% ipython --no-banner

In [1]: import numpy as np

In [2]: np.set_printoptions(suppress=True, linewidth=140)

In [3]: X = np.load("run10.npy")

In [4]: X
Out[4]: 
array([[ 1.3,  0. ,  0. ,  1. ],
       [-3. ,  2.3,  2. ,  3. ],
       [ 0. , -2. ,  1.3, -1. ],
       [ 1. ,  0. ,  0. ,  1.3]])

In [5]: other = X / np.sqrt((X ** 2).mean(axis=1, keepdims=True))

In [6]: other[0].round(2)
Out[6]: array([1.59, 0.  , 0.  , 1.22])

In [7]: feats = np.load("arr.npy")

In [8]: feats
Out[8]: 
array([[2., 1., 0.],
       [0., 2., 1.],
       [0., 0., 2.]])

In [9]: O, V = np.linalg.qr(feats[:, :2])[0], np.linalg.qr(feats[:, 2:])[0]

In [10]: sigma = np.linalg.svd(O.T @ V, compute_uv=False)

In [11]: round(float(np.linalg.norm(O @ O.T - V @ V.T, 2)), 2)
Out[11]: 1.0

In [12]: F = np.load("out0.npy")

In [13]: F
Out[13]: 
array([[ 0.,  0.,  0.,  0.,  2.,  2.],
       [ 0.,  0.,  0.,  0.,  0., -4.],
       [ 0.,  0.,  0.,  0.,  2., -3.],
       [ 0.,  0.,  0.,  0., -2.,  2.],
       [ 2.,  0.,  2., -2.,  0.,  0.],
       [ 2., -4., -3.,  2.,  0.,  0.]])

In [14]: [round(float(x), 2) for x in np.linalg.svd(F, compute_uv=False)[:3]]
Out[14]: [5.88, 5.88, 3.23]

In [15]: np.linalg.cond(F) > 100
Out[15]: np.True_

In [16]: np.linalg.matrix_rank(F, rtol=0.1)
Out[16]: np.int64(4)

In [17]: t3 = np.stack([F, 3 * F, F[::-1]])

In [18]: np.round(np.linalg.norm(t3, axis=(1, 2)), 2)
Out[18]: array([ 9.49, 28.46,  9.49])

In [19]: t3.sum(axis=0)
Out[19]: 
array([[  2.,  -4.,  -3.,   2.,   8.,   8.],
       [  2.,   0.,   2.,  -2.,   0., -16.],
       [  0.,   0.,   0.,   0.,   6., -10.],
       [  0.,   0.,   0.,   0.,  -6.,   5.],
       [  8.,   0.,   8.,  -8.,   0.,  -4.],
       [  8., -16., -12.,   8.,   2.,   2.]])

In [20]: np.linalg.matrix_rank(t3)
Out[20]: array([4, 4, 4])

In [21]: np.linalg.matrix_rank(t3.reshape(3, -1))
Out[21]: np.int64(2)

In [22]: arr = np.load("a.npy")

In [23]: arr
Out[23]: 
array([[0, 0, 2, 1],
       [0, 1, 0, 0],
       [0, 0, 0, 3],
       [0, 0, 1, 3]])

In [24]: left, sigma, vt = np.linalg.svd(arr, full_matrices=False)

In [25]: np.round(sigma / sigma[0], 2)
Out[25]: array([1.  , 0.41, 0.22, 0.  ])

In [26]: np.round(left.T @ left, 2) + 0
Out[26]: 
array([[1., 0., 0., 0.],
       [0., 1., 0., 0.],
       [0., 0., 1., 0.],
       [0., 0., 0., 1.]])

In [27]: (sigma > 1e-8).sum()
Out[27]: np.int64(3)
